$ ipython --no-banner

In [1]: import numpy as np

In [2]: import numpy.linalg as la

In [3]: np.set_printoptions(suppress=True, linewidth=120)

In [4]: B = np.array([[1, 0, -3, 0, 3, -3, 0, -5, -1, 5],
   ...:     [5, 2, 1, 0, 4, -4, 5, -2, 3, -3],
   ...:     [-2, 4, -4, -1, -3, 2, 4, 1, -5, 1],
   ...:     [5, 3, 4, 5, 5, 2, -3, 4, 3, 2],
   ...:     [0, -1, 2, -1, 3, 5, 0, -5, 1, 0],
   ...:     [1, -4, 2, -2, 4, -4, -3, 5, 0, 3],
   ...:     [-3, 3, 0, -5, -1, -1, -5, -5, -5, -4],
   ...:     [-2, 5, 1, 5, 2, 4, 3, 0, 4, -1],
   ...:     [5, -5, 1, 5, 5, -5, 5, -5, -1, -2],
   ...:     [-2, 5, 2, -3, 4, -2, 3, 2, -1, -3]])

In [5]: J = B - B.T

In [6]: J
Out[6]: 
array([[  0,  -5,  -1,  -5,   3,  -4,   3,  -3,  -6,   7],
       [  5,   0,  -3,  -3,   5,   0,   2,  -7,   8,  -8],
       [  1,   3,   0,  -5,  -5,   0,   4,   0,  -6,  -1],
       [  5,   3,   5,   0,   6,   4,   2,  -1,  -2,   5],
       [ -3,  -5,   5,  -6,   0,   1,   1,  -7,  -4,  -4],
       [  4,   0,   0,  -4,  -1,   0,  -2,   1,   5,   5],
       [ -3,  -2,  -4,  -2,  -1,   2,   0,  -8, -10,  -7],
       [  3,   7,   0,   1,   7,  -1,   8,   0,   9,  -3],
       [  6,  -8,   6,   2,   4,  -5,  10,  -9,   0,  -1],
       [ -7,   8,   1,  -5,   4,  -5,   7,   3,   1,   0]])

In [7]: # skew-symmetric

In [8]: r0 = np.array([-3, -2, 5, -4, -4, 0, 0, 5, -3, -1])

In [9]: B = J + np.outer(r0, np.eye(10)[5])

In [10]: la.matrix_rank(la.inv(B) - la.inv(J), tol=1e-8)
Out[10]: np.int64(1)

In [11]: la.matrix_rank(B - J)
Out[11]: np.int64(1)

In [12]: np.round(la.det(B) / la.det(J), 1), round(1 + la.solve(J, r0)[5], 1)
Out[12]: (np.float64(3.0), np.float64(3.0))

In [13]: data = np.load("layer4.npy")

In [14]: data.round(1)
Out[14]: 
array([[-0.4, -0.5,  0.2,  0.4, -0.7],
       [ 0.2, -0.3, -0.1,  0.7,  0.5],
       [ 0.5, -0.7, -0.4, -0.4, -0.1],
       [-0.7, -0.4, -0.2, -0.3,  0.4],
       [-0.2,  0.3, -0.9,  0.2, -0.3]])

In [15]: W1 = np.array([[2, 2, -4, -2, -4, -2],
    ...:     [-2, -4, 0, -1, 2, -5],
    ...:     [-2, 2, -4, 4, -3, -1],
    ...:     [-5, 2, -5, 4, -4, 3],
    ...:     [0, 4, 2, 1, 2, 4]])

In [16]: coef = np.array([3, 2, 1, 3, 2, 3])

In [17]: H = np.maximum(data @ W1 + coef, 0)

In [18]: la.matrix_rank(H)
Out[18]: np.int64(5)

In [19]: (H > 0).astype(int)
Out[19]: 
array([[1, 1, 0, 1, 0, 1],
       [1, 1, 0, 1, 0, 1],
       [1, 1, 1, 0, 1, 1],
       [1, 1, 1, 1, 1, 1],
       [1, 0, 1, 1, 1, 1]])

In [20]: W2 = np.array([[-5, -3, 4],
    ...:     [4, 4, 1],
    ...:     [-4, 0, -4],
    ...:     [-5, 3, 1],
    ...:     [2, 1, -5],
    ...:     [-3, 3, -4]])

In [21]: W1 @ W2
Out[21]: 
array([[ 22, -14,  52],
       [ 18, -26,  -3],
       [ 11,  20,  33],
       [ 16,  40,  14],
       [ -5,  33, -29]])
